% ipython --no-banner

In [1]: import numpy as np

In [2]: from numpy import linalg as LA

In [3]: np.set_printoptions(precision=3, suppress=True, linewidth=100, sign=" ")

In [4]: arr = np.loadtxt("m.csv", delimiter=",")

In [5]: print(arr)
[[ -0.5  -1.3  -0.1  -0.5  -0.3   1.1   0.4   0.6]
 [  0.2  -0.7  -1.    0.3  -0.5  -0.7  -0.3  -1.1]
 [ -0.4  -0.4  -1.6   0.6   0.3  -1.8  -0.8   0.2]
 [  0.4   1.3   0.2  -1.7  -1.8   1.   -1.7  -0.1]
 [-10.    6.   52.    8.    4.   26.   36.   -8. ]
 [ -0.4   0.4  -0.8  -0.8   0.8   0.9   1.6   0.9]
 [  0.3   0.1  -1.3  -0.6   1.1  -0.4   0.4  -0.3]
 [  0.3  -0.4  -0.9  -0.9   0.7  -1.6  -0.4  -0.6]
 [ -1.    0.8   0.    0.7  -1.8  -1.8   1.2   1.3]
 [ -0.8   0.   -0.2  -0.1   1.1   1.2  -1.    0.3]
 [  0.9   0.    0.8  -0.4  -0.2  -0.2   0.4   0. ]
 [  0.1   0.2  -1.9   1.8  -0.9   0.4  -0.2  -0.7]
 [ -0.6   0.4   0.7  -1.9   0.   -0.1  -0.9   0.8]
 [  1.   -0.6  -0.9   0.1   0.9   1.4  -0.5   0.1]
 [  1.7  -1.1   1.5  -0.6   0.7   0.9  -0.5   1.2]
 [ -1.6   0.8  -0.5   0.9   1.4  -0.9  -0.8   0.7]
 [  1.3  -0.6   1.6  -0.1   0.8   0.5  -1.8  -0.5]
 [  0.3   0.5   0.   -2.    0.5   0.4   0.9  -1.4]
 [ -0.5  -0.9  -0.1  -0.6   0.5   0.6   0.9   1.7]
 [ -0.5   0.5   1.1  -0.7  -0.3  -0.4  -0.2   1.2]
 [ -0.5   0.5  -1.2   0.   -0.4  -0.4   0.3  -0.4]
 [  0.4   1.7  -0.4  -0.3  -0.6   0.1  -0.6   0.2]
 [ -1.1   0.1   2.    0.1  -0.4  -2.2  -0.4   0.8]
 [  0.4   0.6   0.4   0.1  -1.8   0.   -1.    0.1]
 [  1.2   0.7  -0.9  -0.9   0.3   2.    0.2   0.8]
 [  0.5  -0.6   0.4   1.8   1.2   0.    0.2  -0.6]
 [ -1.   -1.   -0.5  -0.6  -0.2   0.2  -1.9  -0.1]
 [  0.4   0.1  -0.3  -0.4   0.6   0.1   0.5  -0.4]
 [ -0.4  -0.1  -0.9  -0.6   0.3  -1.1  -1.3   0.8]
 [ -0.5   0.7  -0.1   1.9  -1.4   0.   -1.1   3.4]
 [ -1.2   0.8   0.2   0.3   1.9  -0.1  -0.3   0.5]
 [  1.1   0.9  -1.3   1.    1.3   1.   -0.4  -0.1]
 [  2.   -0.6  -1.6  -0.7  -0.9  -0.2  -1.   -0.8]
 [ -0.2  -1.5   0.4   1.2  -0.9  -0.2  -0.5  -0.5]
 [  0.5  -0.8  -0.6  -1.8  -0.8  -0.4  -0.6  -0.6]
 [ -1.6  -0.7  -0.7   0.2  -0.4  -0.1  -0.8   0.8]
 [ -0.1   0.4   0.    1.9  -2.4   0.6   0.4  -0.1]
 [  0.2  -0.6   0.6   0.2  -0.7  -1.2  -0.6  -0.3]
 [ -1.3   0.4   0.1   0.1  -0.5   0.    0.3   0.5]
 [ -1.3   0.3  -0.2   0.4   0.2   0.    1.2   0.4]
 [  2.4   0.4   1.3   0.2   1.    0.6   1.2   0.3]
 [  0.8  -2.1   0.3   0.9   0.9  -0.3  -0.1  -0.5]
 [ -0.5   0.6  -0.9   0.4  -1.2  -0.7  -0.9  -0.9]]

In [6]: basis = arr[[24, 10]].astype(float)

In [7]: for _ in range(6):
   ...:     labels = LA.norm(arr[:, None] - basis, axis=-1).argmin(axis=1)
   ...:     basis = np.array([arr[labels == j].mean(axis=0) for j in range(2)])
   ...: 

In [8]: labels
Out[8]: 
array([ 0,  0,  0,  0,  1,  0,  0,  0,  0,  0,  0,  0,  0,  0,  0,  0,  0,  0,  0,  0,  0,  0,  0,
        0,  0,  0,  0,  0,  0,  0,  0,  0,  0,  0,  0,  0,  0,  0,  0,  0,  0,  0,  0])

In [9]: basis
Out[9]: 
array([[  0.01 ,  -0.019,  -0.174,  -0.026,  -0.045,  -0.043,  -0.25 ,   0.181],
       [-10.   ,   6.   ,  52.   ,   8.   ,   4.   ,  26.   ,  36.   ,  -8.   ]])

In [10]: basis[1] - basis[0]
Out[10]: array([-10.01 ,   6.019,  52.174,   8.026,   4.045,  26.043,  36.25 ,  -8.181])

In [11]: proj = arr @ LA.solve(arr.T @ arr, arr.T)

In [12]: print(round(np.trace(proj), 3))
8.0

In [13]: proj @ arr[:, 0]
Out[13]: 
array([ -0.5,   0.2,  -0.4,   0.4, -10. ,  -0.4,   0.3,   0.3,  -1. ,  -0.8,   0.9,   0.1,  -0.6,
         1. ,   1.7,  -1.6,   1.3,   0.3,  -0.5,  -0.5,  -0.5,   0.4,  -1.1,   0.4,   1.2,   0.5,
        -1. ,   0.4,  -0.4,  -0.5,  -1.2,   1.1,   2. ,  -0.2,   0.5,  -1.6,  -0.1,   0.2,  -1.3,
        -1.3,   2.4,   0.8,  -0.5])

In [14]: s = 20 * 0.9 ** np.arange(15)

In [15]: rng = np.random.default_rng(9755)

In [16]: mat = rng.normal(size=(35, 15)) * rng.permutation(s)

In [17]: mat
Out[17]: 
array([[-14.117,   3.83 ,   5.334,   4.47 ,   6.918, -12.253, -24.6  ,   3.993,   7.264,  -6.523,
        -35.052,  10.726, -16.464,  -5.811,   7.918],
       [ -1.456,   4.658, -11.359,   1.551,  12.557,   5.602,  23.295,   4.855,   1.401,  14.103,
         -1.111,   5.778,  -9.244,  -9.227,   3.119],
       [  1.121,   5.637,  14.638,   3.789,  11.816,   4.059,   4.453,  23.473,   7.585,  20.897,
        -17.256,   3.292,   4.109,   2.679,  -4.781],
       [ -5.934,   2.21 ,  40.725,  -0.408,  -0.67 ,  -2.183,  -1.16 ,  -4.727,   2.425, -23.146,
         11.675,  14.377,   0.675,   3.911,   4.066],
       [  7.62 ,   0.464,   7.633,  -4.784,   5.192,  -3.586,  15.674,   1.463,  -7.127,  -5.713,
          0.634, -34.297,  -6.78 ,   1.653,   7.656],
       [-14.764,  -3.119,  13.651,  -7.492,  -0.213,  -9.008, -30.124,   9.659,  17.651, -11.   ,
        -18.449, -29.495,  -3.721,  -7.292,  -4.854],
       [  4.358,  -1.299, -14.066,  -0.895,   0.449,   7.455, -30.011,  12.04 ,   6.312, -24.821,
         -1.439, -28.927, -44.929,  -7.494,  -5.177],
       [ -5.279,  -1.981,  -5.872,  -0.449,  -1.074,   5.653,  24.484,   4.257,  -2.109,  -8.869,
        -13.467,  35.915, -23.649,  -1.207, -11.973],
       [ -0.767,  -4.498,  -5.199, -10.639,   4.6  ,   2.339,  -8.984, -16.615,   4.321,   7.18 ,
          8.335, -47.224, -11.253,  -3.118,  -7.384],
       [ -0.01 ,   0.571,  -9.29 ,  -1.825,  10.821,  -6.383,  13.945, -12.525,  -6.293,  -6.834,
         24.342,   2.139,  18.094,  -0.792,  -3.252],
       [  3.924,  -2.115,   8.015,  -2.429,  -3.12 ,   1.931,   0.825,  -8.653,  -8.195,  -4.661,
          9.811, -10.993,   2.518,  -4.887,  -3.662],
       [ -0.228,  -0.154,   7.006,  -8.874,   5.633,   2.104, -15.374,  13.664,  21.782, -21.135,
        -17.609,  26.729,   5.388,  -1.418,   2.824],
       [ -6.693,  -7.873,  -3.352,   3.411,   2.021,   2.429,  -6.777, -31.575,  -2.885,   5.134,
         15.311,  26.416,  21.747,  -1.861,   0.811],
       [  2.111,   7.582,  -2.455, -14.993,   6.72 ,   7.585, -28.479,  -2.523,   8.147,  -1.439,
         -6.031,  18.627,  -7.952,   9.826,  -7.518],
       [  6.041,  -1.19 , -14.953, -12.296, -11.29 ,   4.558,   8.327, -21.725,  10.365, -19.862,
        -30.206,  16.785,  21.289,  -2.014,  -0.352],
       [ -7.603,   0.464,  -5.856,  -0.842,  -8.013,  -6.544, -17.336, -11.221,  14.428,   9.36 ,
          3.015, -13.713, -27.693,   6.056,  -7.081],
       [ -2.947,   0.755,   3.285,  -9.633,  -2.701,   1.55 , -22.022, -11.216, -12.264,  -5.458,
         13.422,   9.211,  -4.376,   1.811,  -1.989],
       [  0.995,  -4.008, -13.369,  -0.622,   8.28 ,   8.989,  14.143,   1.926,   6.834,  -9.815,
         12.849, -52.8  , -34.183,   6.879,   9.918],
       [ -0.569,   6.857,   1.382,  13.725,   7.759,  -5.101,   4.871,   9.174,  -4.234,   3.406,
         20.324,  23.682,  16.99 ,   5.054,   2.29 ],
       [  6.117,  -2.092,  -6.755, -15.128, -14.794,  -8.326, -31.255,   4.072,  17.878, -15.128,
         -0.569,  16.935, -38.739,   4.657,  -3.301],
       [  7.484,   0.203,  -2.087,  -2.089,   6.202,  -4.818,  13.927,   6.103,   7.035,  -9.64 ,
         19.   ,  18.382,  -5.852,  10.334,   6.873],
       [ 23.328, -10.312,  10.005, -12.891,   7.564,  -2.702,   8.179, -14.98 ,  -3.476,  13.141,
          9.199, -14.103, -15.658,  -0.707,   1.698],
       [ -4.289,   8.797, -10.141,   5.296,   3.239,   8.149,   0.691, -30.444,  -4.909, -11.823,
         16.149, -26.743, -30.643,  -3.884,   3.411],
       [-17.495,  -5.167,  22.053,  -5.216,  -2.697,   3.061,   2.623,  -4.598,   5.748,  20.366,
         -2.954,  -6.728,   9.126,   1.674,   3.126],
       [ -6.367,  -3.001,  11.76 ,   2.749,  -1.562,  -8.073,  13.682,  26.395,   4.027,   6.553,
         -0.764,  22.777,  -9.565,   1.105,   2.598],
       [ -1.4  ,  -0.376,   9.263,   1.99 , -16.946,   1.608, -11.125,  10.672,   3.933, -14.775,
         -6.647, -31.065,  -9.902,  -4.918,   4.504],
       [ -2.177,  -1.296,   8.414,   3.194,  -2.355,  -7.937, -21.561,  -1.401,  -5.367,  -9.227,
          3.172,  -5.182,   6.363,   5.437,   2.004],
       [  7.044,  -1.102,   3.201,  -5.821,  -0.715,   5.734,  24.842, -21.258, -13.49 ,  -4.843,
         14.207,   1.267,  29.362,   9.504,  -0.237],
       [  7.736,   1.32 ,   5.011,  -1.711,   0.309,  11.954,  -1.869,  -3.274,  -7.754,   3.678,
         10.606,   7.338,  29.997,   5.921,  10.966],
       [  6.268,  -4.599, -27.1  ,  -0.973,  -0.678,  -9.699,  22.434,  -6.531,  -2.273, -20.519,
          6.645,   5.452,  -7.166,  -5.514,  -4.487],
       [ 12.349,   2.959,  19.257,   2.533,  -2.747,  -7.293, -22.191, -25.024,   6.529,   3.931,
         18.356, -46.257,   1.081,   5.413,  -8.141],
       [ -5.529,  -4.235,   2.   ,  12.347,  -0.014,  17.492,  42.921, -20.795,  -6.747,   7.25 ,
         -3.45 ,  -7.947,   5.72 ,  -5.238,   7.302],
       [ 13.278,   6.167,   4.121,  -2.607,  -8.187,   0.288,   7.581,  -7.998,   8.822,  -7.462,
         -0.064,  -7.033,  10.922,  -6.135,  -3.028],
       [ 11.751,  -5.117,   0.144,  10.299,  -3.728,  -3.855,   1.702,   5.779,   0.191, -27.145,
         30.387,  -3.67 , -10.766,   3.178,  -4.819],
       [  9.079,   5.123,   6.279,  -1.795,  -3.975,   4.849,  14.34 ,   2.419,   2.004,  -5.562,
         23.636, -12.111, -19.312, -16.288,  -4.566]])

In [18]: basis = mat[[24, 21]].astype(float)

In [19]: for _ in range(6):
    ...:     labels = LA.norm(mat[:, None] - basis, axis=-1).argmin(axis=1)
    ...:     basis = np.array([mat[labels == j].mean(axis=0) for j in range(2)])
    ...: 

In [20]: labels
Out[20]: 
array([ 0,  0,  0,  0,  1,  1,  1,  0,  1,  1,  1,  0,  0,  0,  0,  1,  0,  1,  0,  0,  0,  1,  1,
        0,  0,  1,  0,  1,  0,  1,  1,  1,  1,  1,  1])

In [21]: np.abs(basis[1] - basis[0]).argmax()
Out[21]: np.int64(11)

In [22]: np.bincount(labels)
Out[22]: array([ 17,  18])
